In [1]: import numpy as np

In [2]: np.set_printoptions(suppress=True, linewidth=160)

In [3]: rng = np.random.default_rng(41)

In [4]: ang = rng.uniform(0, 2 * np.pi, 19)

In [5]: O, _ = np.linalg.qr(np.array([[0.6, 0.6], [-0.6, -0.4], [0.9, -1.2], [-0.4, -0.5], [0.5, -0.3]]))

In [6]: E = 10 * np.c_[np.cos(ang), np.sin(ang)] @ O.T

In [7]: print(E.round(3))
[[-5.533  5.15  -4.281  3.88  -3.08 ]
 [-5.39   4.051  5.969  4.262  0.862]
 [ 0.484  0.474 -9.335 -0.802 -3.429]
 [-6.374  5.181  2.96   4.845 -0.542]
 [-6.522  5.428  1.707  4.895 -1.058]
 [ 6.525 -5.434 -1.666 -4.895  1.074]
 [ 3.943 -4.04   6.928 -2.58   3.672]
 [ 0.481 -1.29   9.213  0.084  3.636]
 [ 6.469 -5.326 -2.293 -4.884  0.821]
 [-0.313 -0.62   9.328  0.675  3.471]
 [-4.434  3.095  7.407  3.625  1.661]
 [-6.551  5.519  1.01   4.883 -1.331]
 [ 6.462 -5.315 -2.351 -4.882  0.797]
 [ 6.011 -5.432  2.938 -4.297  2.694]
 [ 0.822 -1.573  9.122 -0.172  3.69 ]
 [-5.009  4.804 -5.361  3.442 -3.354]
 [-6.034  5.445 -2.859  4.318 -2.67 ]
 [-2.247  2.731 -8.451  1.256 -3.808]
 [-5.321  3.98   6.099  4.218  0.93 ]]

In [8]: rk = np.linalg.matrix_rank(E)

In [9]: rk
Out[9]: np.int64(2)

In [10]: ns = np.linalg.svd(E)[2][rk:].T

In [11]: [int(np.linalg.matrix_rank(np.delete(E, i, axis=0))) for i in range(19)]
Out[11]: [2, 2, 2, 2, 2, 2, 2, 2, 2, 2, 2, 2, 2, 2, 2, 2, 2, 2, 2]

In [12]: [int(np.linalg.matrix_rank(E[:, :j + 1])) for j in range(5)]
Out[12]: [1, 2, 2, 2, 2]

In [13]: ns.shape
Out[13]: (5, 3)

In [14]: np.round(np.trace(np.linalg.pinv(E) @ E), 3)
Out[14]: np.float64(2.0)

In [15]: np.abs(np.diag(np.linalg.qr(E)[1])) > 1e-9
Out[15]: array([ True,  True, False, False, False])

In [16]: np.linalg.lstsq(E[:-1].T, E[-1])[2]
Out[16]: np.int32(2)

In [17]: np.unique(E.round(6), axis=0).shape
Out[17]: (19, 5)

In [18]: print(np.round(E @ np.linalg.pinv(E) @ E, 3))
[[-5.533  5.15  -4.281  3.88  -3.08 ]
 [-5.39   4.051  5.969  4.262  0.862]
 [ 0.484  0.474 -9.335 -0.802 -3.429]
 [-6.374  5.181  2.96   4.845 -0.542]
 [-6.522  5.428  1.707  4.895 -1.058]
 [ 6.525 -5.434 -1.666 -4.895  1.074]
 [ 3.943 -4.04   6.928 -2.58   3.672]
 [ 0.481 -1.29   9.213  0.084  3.636]
 [ 6.469 -5.326 -2.293 -4.884  0.821]
 [-0.313 -0.62   9.328  0.675  3.471]
 [-4.434  3.095  7.407  3.625  1.661]
 [-6.551  5.519  1.01   4.883 -1.331]
 [ 6.462 -5.315 -2.351 -4.882  0.797]
 [ 6.011 -5.432  2.938 -4.297  2.694]
 [ 0.822 -1.573  9.122 -0.172  3.69 ]
 [-5.009  4.804 -5.361  3.442 -3.354]
 [-6.034  5.445 -2.859  4.318 -2.67 ]
 [-2.247  2.731 -8.451  1.256 -3.808]
 [-5.321  3.98   6.099  4.218  0.93 ]]

In [19]: print(np.allclose(E[:-1].T @ np.linalg.lstsq(E[:-1].T, E[-1])[0], E[-1]))
True
